$ ipython --no-banner

In [1]: import numpy as np

In [2]: import numpy.linalg as la

In [3]: np.set_printoptions(precision=2, suppress=True, linewidth=100, sign=" ")

In [4]: mat = np.load("a.npy")

In [5]: mat
Out[5]: 
array([[15, -1, -1, -2],
       [-1, 13,  2,  2],
       [-1,  2,  9,  1],
       [ 0,  0,  2, 15]])

In [6]: round(np.abs(la.eigvals(mat)).max(), 2)
Out[6]: np.float64(16.78)

In [7]: la.matrix_power(mat, 3)
Out[7]: 
array([[ 3465,  -677,  -683, -1489],
       [ -673,  2390,   939,  1357],
       [ -523,   787,   968,   680],
       [  -82,   150,   896,  3465]])

In [8]: round(la.det(mat), 2)
Out[8]: np.float64(24927.0)

In [9]: def softmax(z):
   ...:     e = np.exp(z - z.max(axis=-1, keepdims=True))
   ...:     return e / e.sum(axis=-1, keepdims=True)
   ...: 

In [10]: np.round(softmax(mat[1] + -1), 2) + 0
Out[10]: array([ 0.,  1.,  0.,  0.])

In [11]: softmax(mat).sum(axis=1)
Out[11]: array([ 1.,  1.,  1.,  1.])

In [12]: np.round(softmax(10 * mat[1]), 2) + 0
Out[12]: array([ 0.,  1.,  0.,  0.])

In [13]: att = mat @ mat.T / np.sqrt(4)

In [14]: softmax(att).round(6).argmax(axis=1)
Out[14]: array([ 0,  1,  2,  3])

In [15]: Q, R = la.qr(mat)

In [16]: round(float(np.trace(Q @ Q.T)), 2)
Out[16]: 4.0

In [17]: R
Out[17]: 
array([[-15.07,   1.99,   1.73,   2.19],
       [  0.  , -13.04,  -3.19,  -1.97],
       [  0.  ,   0.  ,  -8.77,  -3.99],
       [  0.  ,   0.  ,   0.  ,  14.47]])

In [18]: Q.shape, R.shape
Out[18]: ((4, 4), (4, 4))

In [19]: Q @ R
Out[19]: 
array([[15., -1., -1., -2.],
       [-1., 13.,  2.,  2.],
       [-1.,  2.,  9.,  1.],
       [ 0.,  0.,  2., 15.]])

In [20]: np.round(abs(R[0, 0]), 2), round(la.norm(mat[:, 0]), 2)
Out[20]: (np.float64(15.07), np.float64(15.07))

In [21]: Q
Out[21]: 
array([[-1.  , -0.08, -0.05, -0.01],
       [ 0.07, -0.99,  0.14,  0.03],
       [ 0.07, -0.14, -0.96, -0.23],
       [-0.  , -0.  , -0.23,  0.97]])
